In [1]: import numpy as np

In [2]: np.set_printoptions(precision=2, suppress=True, linewidth=100, sign=" ")

In [3]: def rd(a):
   ...:     return np.round(a, 2) + 0
   ...: 

In [4]: m1 = np.maximum(np.array([[0], [1], [2], [3], [3], [0], [3], [3], [2], [3], [3], [3]]) @ np.array([[0, 0, 0, 3, 1, -3]]) + np.array([6, -8, 3, 5, -5, -3]), 0)

In [5]: print(m1)
[[  6   0   3   5   0   0]
 [  6   0   3   8   0   0]
 [  6   0   3  11   0   0]
 [  6   0   3  14   0   0]
 [  6   0   3  14   0   0]
 [  6   0   3   5   0   0]
 [  6   0   3  14   0   0]
 [  6   0   3  14   0   0]
 [  6   0   3  11   0   0]
 [  6   0   3  14   0   0]
 [  6   0   3  14   0   0]
 [  6   0   3  14   0   0]]

In [6]: x = np.array([6, -6, 8, -8, 7, -7])

In [7]: h = np.maximum(m1 @ x, 0)

In [8]: print(np.maximum(m1 @ x, 0) - np.maximum(-m1 @ x, 0))
[ 20  -4 -28 -52 -52  20 -52 -52 -28 -52 -52 -52]

In [9]: print(rd(np.tanh(m1 @ x)))
[ 1. -1. -1. -1. -1.  1. -1. -1. -1. -1. -1. -1.]

In [10]: M2 = m1 / np.linalg.norm(m1, axis=1, keepdims=True)

In [11]: G = M2 @ M2.T

In [12]: (np.abs(G) > 0.9).astype(int)
Out[12]: 
array([[ 1,  1,  1,  0,  0,  1,  0,  0,  1,  0,  0,  0],
       [ 1,  1,  1,  1,  1,  1,  1,  1,  1,  1,  1,  1],
       [ 1,  1,  1,  1,  1,  1,  1,  1,  1,  1,  1,  1],
       [ 0,  1,  1,  1,  1,  0,  1,  1,  1,  1,  1,  1],
       [ 0,  1,  1,  1,  1,  0,  1,  1,  1,  1,  1,  1],
       [ 1,  1,  1,  0,  0,  1,  0,  0,  1,  0,  0,  0],
       [ 0,  1,  1,  1,  1,  0,  1,  1,  1,  1,  1,  1],
       [ 0,  1,  1,  1,  1,  0,  1,  1,  1,  1,  1,  1],
       [ 1,  1,  1,  1,  1,  1,  1,  1,  1,  1,  1,  1],
       [ 0,  1,  1,  1,  1,  0,  1,  1,  1,  1,  1,  1],
       [ 0,  1,  1,  1,  1,  0,  1,  1,  1,  1,  1,  1],
       [ 0,  1,  1,  1,  1,  0,  1,  1,  1,  1,  1,  1]])

In [13]: (G - 2 * np.eye(12)).round(6).argmax(axis=1)
Out[13]: array([ 5,  2,  8,  4,  3,  0,  3,  3,  2,  3,  3,  3])

In [14]: r0 = np.array([2, 1])

In [15]: np.array([np.convolve(row, r0, "same") for row in m1])
Out[15]: 
array([[ 12,   6,   6,  13,   5,   0],
       [ 12,   6,   6,  19,   8,   0],
       [ 12,   6,   6,  25,  11,   0],
       [ 12,   6,   6,  31,  14,   0],
       [ 12,   6,   6,  31,  14,   0],
       [ 12,   6,   6,  13,   5,   0],
       [ 12,   6,   6,  31,  14,   0],
       [ 12,   6,   6,  31,  14,   0],
       [ 12,   6,   6,  25,  11,   0],
       [ 12,   6,   6,  31,  14,   0],
       [ 12,   6,   6,  31,  14,   0],
       [ 12,   6,   6,  31,  14,   0]])

In [16]: np.polyval(r0, m1[2])
Out[16]: array([ 13,   1,   7,  23,   1,   1])

In [17]: np.correlate(m1[2], m1[9], "full")
Out[17]: array([   0,    0,   84,   18,   42,  199,   33,   18,   66,    0,    0])

In [18]: np.convolve(m1[2], r0)
Out[18]: array([ 12,   6,   6,  25,  11,   0,   0])

In [19]: A = np.loadtxt("arr.csv", delimiter=",")

In [20]: A
Out[20]: 
array([[ 2.89,  7.17,  4.71,  2.86,  2.65],
       [ 4.03, -7.67, -0.71, -2.45,  6.94],
       [ 1.82,  6.06,  2.18,  2.2 , -2.68],
       [ 3.3 , -1.98, -0.39,  0.32,  6.17],
       [ 2.55, -0.06,  0.46,  0.54,  6.64],
       [ 5.19,  0.96, -2.88,  4.72,  3.65],
       [ 4.57, -0.55,  2.46,  0.82,  6.9 ],
       [ 1.3 ,  6.33,  2.33,  2.02, -1.05],
       [ 4.7 ,  0.7 , -0.68,  3.29,  6.77],
       [ 1.37,  0.4 ,  1.48, -0.78,  4.62],
       [ 2.37, -0.15, -1.83,  1.02,  0.36],
       [ 5.97, -0.57,  4.88,  0.32,  2.47],
       [ 2.5 , -4.57, -0.43, -1.81,  7.38],
       [ 3.94,  2.37,  6.34, -0.2 ,  2.  ],
       [ 5.25, -4.13,  1.1 , -0.11,  8.1 ],
       [ 0.05,  7.94,  7.  , -0.18,  0.99],
       [ 3.32, -2.37,  1.59, -0.9 ,  6.47],
       [ 2.33,  4.22,  3.02,  1.14, -1.12],
       [ 3.46,  3.77,  1.01,  2.91,  0.64],
       [ 4.37,  4.22,  5.44,  1.74,  1.77],
       [-0.58,  0.08, -4.34,  0.53,  5.55]])

In [21]: labels = A[:, 3] > np.median(A[:, 3])

In [22]: r0 = A[labels].mean(axis=0) - A[~labels].mean(axis=0)

In [23]: np.argsort(-np.abs(r0).round(6), kind="stable")
Out[23]: array([ 1,  4,  3,  0,  2])

In [24]: labels.astype(int)
Out[24]: array([ 1,  0,  1,  0,  0,  1,  1,  1,  1,  0,  1,  0,  0,  0,  0,  0,  0,  1,  1,  1,  0])

In [25]: print(rd((((A - A.mean(axis=0)) @ r0 > 0) == labels).mean()))
0.81

In [26]: print(((A - A.mean(axis=0)) @ r0 > 0).astype(int))
[ 1  0  1  0  0  1  0  1  0  0  1  0  0  1  0  1  0  1  1  1  0]

In [27]: Ac = A - A.mean(axis=0)

In [28]: Uu, sigma, VT = np.linalg.svd(Ac, full_matrices=False)

In [29]: print(rd(sigma ** 2 / (sigma ** 2).sum()))
[ 0.68  0.17  0.08  0.07  0.  ]

In [30]: rd(VT[0] * np.sign(VT[0, np.abs(VT[0]).argmax()]))
Out[30]: array([-0.1 ,  0.74,  0.35,  0.16, -0.54])

In [31]: rd(sigma)
Out[31]: array([ 23.9 ,  11.93,   8.36,   7.64,   0.01])

In [32]: print(np.searchsorted(np.cumsum(sigma ** 2) / (sigma ** 2).sum(), 0.9) + 1)
3

In [33]: (np.sign(Uu[:, 0]) == np.sign(Uu[0, 0])).astype(int)
Out[33]: array([ 1,  0,  1,  0,  0,  0,  0,  1,  0,  0,  0,  1,  0,  1,  0,  1,  0,  1,  1,  1,  0])

In [34]: rd(np.abs(VT[-1]))
Out[34]: array([ 0.52,  0.42,  0.34,  0.66,  0.05])

In [35]: np.linalg.matrix_rank(Ac)
Out[35]: np.int64(5)

In [36]: Uu, sigma, VT = np.linalg.svd(m1)

In [37]: np.argmax(sigma[:-1] / (sigma[1:] + 1e-6)) + 1
Out[37]: np.int64(2)

In [38]: M2 = Uu[:, :2] @ np.diag(sigma[:2]) @ VT[:2]

In [39]: rd(np.linalg.norm(m1 - M2) / np.linalg.norm(m1))
Out[39]: np.float64(0.0)

In [40]: rd(np.linalg.norm(m1 - M2, 2)), rd(sigma[2])
Out[40]: (np.float64(0.0), np.float64(0.0))

In [41]: rng = np.random.default_rng(3872)

In [42]: arr = rng.normal(size=(25, 6))

In [43]: arr = 20 * arr / np.linalg.norm(arr, axis=1, keepdims=True)

In [44]: print(rd(arr))
[[ -5.71   9.84  10.24  -7.51   5.3    9.01]
 [ -5.38  -7.84   3.11   4.75 -13.06 -10.33]
 [ 11.92 -11.01  -8.38  -1.81   7.94  -0.38]
 [  8.01  12.98  10.07   0.4    7.71  -2.54]
 [  3.49  11.35   4.1  -12.32   5.18   7.98]
 [ -1.67  -6.11   0.98 -18.68   0.94  -3.02]
 [ -2.17  -0.12  10.97   0.22  14.15  -8.65]
 [  6.88  14.62   5.69  -2.99  -8.54  -4.96]
 [  4.72   7.42  -5.59  -7.79   9.66  11.72]
 [ -6.19   9.81  14.44   0.6    1.33  -7.41]
 [ -7.02  13.8    3.37   8.03   1.34   9.08]
 [ -4.35   6.61  -1.47   3.94  16.31  -7.32]
 [ 10.85 -13.8    8.53  -1.    -3.95   1.59]
 [ -5.12   1.65  10.91  -0.73 -11.23  11.2 ]
 [-10.97  -8.78  -9.99   3.6   -9.17   2.36]
 [ -8.15  13.39  -8.96   5.28  -6.09  -3.01]
 [  1.24 -11.83  -5.68 -11.05   5.53   8.58]
 [ -0.42  11.49  -4.92  -5.47  -8.49  11.9 ]
 [-15.49  -6.65  -1.9    1.78   9.81  -3.58]
 [ -3.98 -17.71   1.96   2.82   5.2    5.63]
 [ -3.93   7.45   1.51 -16.58  -5.43  -4.71]
 [-11.93   7.62  -3.57   5.86  11.13   5.35]
 [ 14.41  -8.26   7.13   4.34  -6.98   2.42]
 [ -3.93   5.75 -10.92  -8.45   6.91 -10.64]
 [  6.56  -7.   -13.74   4.79  -5.74  -7.96]]

In [45]: rd(arr.reshape(-1, 2))
Out[45]: 
array([[ -5.71,   9.84],
       [ 10.24,  -7.51],
       [  5.3 ,   9.01],
       [ -5.38,  -7.84],
       [  3.11,   4.75],
       [-13.06, -10.33],
       [ 11.92, -11.01],
       [ -8.38,  -1.81],
       [  7.94,  -0.38],
       [  8.01,  12.98],
       [ 10.07,   0.4 ],
       [  7.71,  -2.54],
       [  3.49,  11.35],
       [  4.1 , -12.32],
       [  5.18,   7.98],
       [ -1.67,  -6.11],
       [  0.98, -18.68],
       [  0.94,  -3.02],
       [ -2.17,  -0.12],
       [ 10.97,   0.22],
       [ 14.15,  -8.65],
       [  6.88,  14.62],
       [  5.69,  -2.99],
       [ -8.54,  -4.96],
       [  4.72,   7.42],
       [ -5.59,  -7.79],
       [  9.66,  11.72],
       [ -6.19,   9.81],
       [ 14.44,   0.6 ],
       [  1.33,  -7.41],
       [ -7.02,  13.8 ],
       [  3.37,   8.03],
       [  1.34,   9.08],
       [ -4.35,   6.61],
       [ -1.47,   3.94],
       [ 16.31,  -7.32],
       [ 10.85, -13.8 ],
       [  8.53,  -1.  ],
       [ -3.95,   1.59],
       [ -5.12,   1.65],
       [ 10.91,  -0.73],
       [-11.23,  11.2 ],
       [-10.97,  -8.78],
       [ -9.99,   3.6 ],
       [ -9.17,   2.36],
       [ -8.15,  13.39],
       [ -8.96,   5.28],
       [ -6.09,  -3.01],
       [  1.24, -11.83],
       [ -5.68, -11.05],
       [  5.53,   8.58],
       [ -0.42,  11.49],
       [ -4.92,  -5.47],
       [ -8.49,  11.9 ],
       [-15.49,  -6.65],
       [ -1.9 ,   1.78],
       [  9.81,  -3.58],
       [ -3.98, -17.71],
       [  1.96,   2.82],
       [  5.2 ,   5.63],
       [ -3.93,   7.45],
       [  1.51, -16.58],
       [ -5.43,  -4.71],
       [-11.93,   7.62],
       [ -3.57,   5.86],
       [ 11.13,   5.35],
       [ 14.41,  -8.26],
       [  7.13,   4.34],
       [ -6.98,   2.42],
       [ -3.93,   5.75],
       [-10.92,  -8.45],
       [  6.91, -10.64],
       [  6.56,  -7.  ],
       [-13.74,   4.79],
       [ -5.74,  -7.96]])

In [46]: blk = arr.reshape(25, 2, -1)

In [47]: rd(blk.transpose(1, 0, 2))
Out[47]: 
array([[[ -5.71,   9.84,  10.24],
        [ -5.38,  -7.84,   3.11],
        [ 11.92, -11.01,  -8.38],
        [  8.01,  12.98,  10.07],
        [  3.49,  11.35,   4.1 ],
        [ -1.67,  -6.11,   0.98],
        [ -2.17,  -0.12,  10.97],
        [  6.88,  14.62,   5.69],
        [  4.72,   7.42,  -5.59],
        [ -6.19,   9.81,  14.44],
        [ -7.02,  13.8 ,   3.37],
        [ -4.35,   6.61,  -1.47],
        [ 10.85, -13.8 ,   8.53],
        [ -5.12,   1.65,  10.91],
        [-10.97,  -8.78,  -9.99],
        [ -8.15,  13.39,  -8.96],
        [  1.24, -11.83,  -5.68],
        [ -0.42,  11.49,  -4.92],
        [-15.49,  -6.65,  -1.9 ],
        [ -3.98, -17.71,   1.96],
        [ -3.93,   7.45,   1.51],
        [-11.93,   7.62,  -3.57],
        [ 14.41,  -8.26,   7.13],
        [ -3.93,   5.75, -10.92],
        [  6.56,  -7.  , -13.74]],

       [[ -7.51,   5.3 ,   9.01],
        [  4.75, -13.06, -10.33],
        [ -1.81,   7.94,  -0.38],
        [  0.4 ,   7.71,  -2.54],
        [-12.32,   5.18,   7.98],
        [-18.68,   0.94,  -3.02],
        [  0.22,  14.15,  -8.65],
        [ -2.99,  -8.54,  -4.96],
        [ -7.79,   9.66,  11.72],
        [  0.6 ,   1.33,  -7.41],
        [  8.03,   1.34,   9.08],
        [  3.94,  16.31,  -7.32],
        [ -1.  ,  -3.95,   1.59],
        [ -0.73, -11.23,  11.2 ],
        [  3.6 ,  -9.17,   2.36],
        [  5.28,  -6.09,  -3.01],
        [-11.05,   5.53,   8.58],
        [ -5.47,  -8.49,  11.9 ],
        [  1.78,   9.81,  -3.58],
        [  2.82,   5.2 ,   5.63],
        [-16.58,  -5.43,  -4.71],
        [  5.86,  11.13,   5.35],
        [  4.34,  -6.98,   2.42],
        [ -8.45,   6.91, -10.64],
        [  4.79,  -5.74,  -7.96]]])

In [48]: Ac = (arr - arr.mean(axis=0)) / arr.std(axis=0)

In [49]: print(rd(Ac.std(axis=0)))
[ 1.  1.  1.  1.  1.  1.]

In [50]: b = np.linalg.lstsq(np.delete(Ac, 2, axis=1), Ac[:, 2])[0]

In [51]: np.abs(b).argmax()
Out[51]: np.int64(1)

In [52]: rd(b)
Out[52]: array([ 0.14,  0.2 ,  0.03, -0.01,  0.03])

In [53]: print(rd(1 - np.var(Ac[:, 2] - np.delete(Ac, 2, axis=1) @ b)))
0.05

In [54]: M = np.loadtxt("block5.csv", delimiter=",")

In [55]: rd(M)
Out[55]: 
array([[ -32.46,   59.41,   69.59,  -87.3 ,  -70.64,    4.01,   17.1 ,  -54.71,   43.8 ],
       [ -30.76,   52.83,   61.23,  -78.55,  -63.27,    4.02,   16.1 ,  -49.36,   37.75],
       [ -29.1 ,   46.95,   53.85,  -70.7 ,  -56.69,    4.05,   15.1 ,  -44.54,   32.51],
       [ -28.61,   45.31,   51.79,  -68.49,  -54.84,    4.05,   14.8 ,  -43.18,   31.07],
       [ -27.96,   43.2 ,   49.17,  -65.65,  -52.48,    4.07,   14.41,  -41.43,   29.25],
       [ -26.38,   38.41,   43.25,  -59.18,  -47.11,    4.09,   13.45,  -37.43,   25.19],
       [ -25.35,   35.48,   39.64,  -55.19,  -43.81,    4.11,   12.82,  -34.95,   22.77],
       [ -24.29,   32.64,   36.18,  -51.3 ,  -40.61,    4.12,   12.18,  -32.53,   20.48],
       [ -21.13,   25.03,   27.02,  -40.76,  -32.  ,    4.15,   10.25,  -25.93,   14.64],
       [ -18.55,   19.71,   20.76,  -33.24,  -25.93,    4.14,    8.69,  -21.18,   10.86],
       [ -14.8 ,   13.21,   13.34,  -23.8 ,  -18.42,    4.04,    6.46,  -15.16,    6.7 ],
       [ -13.64,   11.48,   11.42,  -21.22,  -16.39,    3.98,    5.79,  -13.5 ,    5.7 ],
       [ -13.04,   10.63,   10.49,  -19.93,  -15.38,    3.94,    5.45,  -12.67,    5.23],
       [ -11.  ,    7.99,    7.65,  -15.84,  -12.2 ,    3.78,    4.3 ,  -10.03,    3.87],
       [  -8.17,    4.91,    4.46,  -10.82,   -8.34,    3.42,    2.79,   -6.77,    2.48],
       [  -4.48,    1.91,    1.6 ,   -5.35,   -4.19,    2.58,    1.06,   -3.22,    1.38],
       [  -3.25,    1.18,    0.96,   -3.77,   -2.99,    2.15,    0.59,   -2.22,    1.11],
       [  -1.5 ,    0.39,    0.31,   -1.69,   -1.39,    1.26,    0.09,   -0.94,    0.68],
       [  -0.45,    0.08,    0.07,   -0.5 ,   -0.43,    0.46,   -0.03,   -0.26,    0.27],
       [  -0.36,    0.06,    0.06,   -0.4 ,   -0.35,    0.37,   -0.03,   -0.21,    0.22],
       [   0.4 ,   -0.04,   -0.05,    0.47,    0.43,   -0.52,    0.1 ,    0.22,   -0.35],
       [   0.78,   -0.04,   -0.1 ,    0.96,    0.9 ,   -1.19,    0.31,    0.42,   -0.85],
       [   0.97,   -0.01,   -0.13,    1.24,    1.19,   -1.65,    0.5 ,    0.52,   -1.25],
       [   1.26,    0.17,   -0.32,    2.08,    2.21,   -3.45,    1.53,    0.67,   -3.11],
       [   1.18,    0.29,   -0.52,    2.46,    2.78,   -4.5 ,    2.3 ,    0.66,   -4.42],
       [  -0.21,    0.53,   -1.99,    3.75,    5.01,   -8.42,    5.82,    0.4 ,  -10.56],
       [  -1.26,    0.47,   -3.05,    4.4 ,    6.19,  -10.23,    7.71,    0.25,  -13.95],
       [  -3.77,    0.05,   -5.74,    5.86,    8.77,  -13.71,   11.65,    0.01,  -21.34],
       [  -4.25,   -0.06,   -6.28,    6.15,    9.25,  -14.3 ,   12.36,   -0.01,  -22.7 ],
       [  -7.65,   -1.07,  -10.26,    8.22,   12.64,  -18.14,   17.12,   -0.1 ,  -32.08],
       [ -16.81,   -5.03,  -22.17,   14.47,   22.08,  -26.9 ,   28.88,    0.41,  -56.7 ],
       [ -23.93,   -8.92,  -32.32,   19.95,   29.81,  -32.96,   37.53,    1.31,  -75.82],
       [ -23.96,   -8.94,  -32.37,   19.98,   29.84,  -32.98,   37.56,    1.31,  -75.89],
       [ -24.01,   -8.97,  -32.45,   20.02,   29.91,  -33.03,   37.63,    1.32,  -76.05],
       [ -34.75,  -15.77,  -48.83,   29.09,   42.16,  -41.53,   50.25,    3.29, -105.12],
       [ -36.24,  -16.78,  -51.19,   30.42,   43.92,  -42.67,   51.97,    3.61, -109.19],
       [ -36.75,  -17.13,  -52.  ,   30.87,   44.52,  -43.05,   52.56,    3.72, -110.58]])

In [56]: x = np.array([2, 3, 2, -2, 3, -2, 1, 2, 0])

In [57]: h = np.maximum(M @ x, 0)

In [58]: np.flatnonzero(h > 1e-9)
Out[58]: 
array([  0,   1,   2,   3,   4,   5,   6,   7,   8,   9,  20,  21,  22,  23,  24,  25,  26,  27,
        28,  29,  30,  31,  32,  33])
